$ python3 -q
>>> import numpy as np
>>> np.set_printoptions(precision=2, suppress=True, linewidth=200, floatmode="fixed")
>>> def tidy(a):
...     return np.round(a, 2) + 0
... 
>>> A = np.array([[1.0, 0.7, 0.49, 0.34, 0.24],
...     [0.7, 1.0, 0.7, 0.49, 0.34],
...     [0.49, 0.7, 1.0, 0.7, 0.49],
...     [0.34, 0.49, 0.7, 1.0, 0.7],
...     [0.24, 0.34, 0.49, 0.7, 1.0]])
>>> Lm = np.linalg.cholesky(A)
>>> tidy(np.prod(np.diag(Lm)) ** 2), tidy(np.linalg.det(A))
(np.float64(0.07), np.float64(0.07))
>>> tidy(np.diag(Lm) ** 2)
array([1.00, 0.51, 0.51, 0.51, 0.51])
>>> print(tidy(Lm))
[[1.00 0.00 0.00 0.00 0.00]
 [0.70 0.71 0.00 0.00 0.00]
 [0.49 0.50 0.71 0.00 0.00]
 [0.34 0.35 0.50 0.71 0.00]
 [0.24 0.24 0.35 0.50 0.71]]
>>> np.linalg.eigvalsh(A).min() > 0
np.True_
>>> x0 = np.array([1, 2, 5, -4, -3])
>>> rhs = A @ x0
>>> print(tidy(rhs))
[ 2.77  3.22  2.62 -1.28 -2.43]
>>> tidy(np.linalg.solve(A.T, A[0]))
array([1.00, 0.00, 0.00, 0.00, 0.00])
>>> tidy(np.linalg.solve(A, rhs))
array([ 1.00,  2.00,  5.00, -4.00, -3.00])
>>> tidy(np.linalg.solve(A, rhs + A[:, 1]))
array([ 1.00,  3.00,  5.00, -4.00, -3.00])
>>> np.allclose(A @ A.T, A.T @ A)
True
>>> tidy(np.linalg.matrix_power(A, 4))
array([[14.70, 17.37, 18.09, 16.87, 13.99],
       [17.37, 20.63, 21.62, 20.27, 16.87],
       [18.09, 21.62, 22.87, 21.62, 18.09],
       [16.87, 20.27, 21.62, 20.63, 17.37],
       [13.99, 16.87, 18.09, 17.37, 14.70]])
>>> np.allclose(A, A.T)
True
>>> A.inv()
Traceback (most recent call last):
  File "<python-input-18>", line 1, in <module>
    A.inv()
    ^^^^^
AttributeError: 'numpy.ndarray' object has no attribute 'inv'
>>> tidy(np.linalg.det(A))
np.float64(0.07)
>>> tidy(A @ A)
array([[1.90, 1.99, 1.83, 1.53, 1.20],
       [1.99, 2.34, 2.25, 1.95, 1.53],
       [1.83, 2.25, 2.46, 2.25, 1.83],
       [1.53, 1.95, 2.25, 2.34, 1.99],
       [1.20, 1.53, 1.83, 1.99, 1.90]])
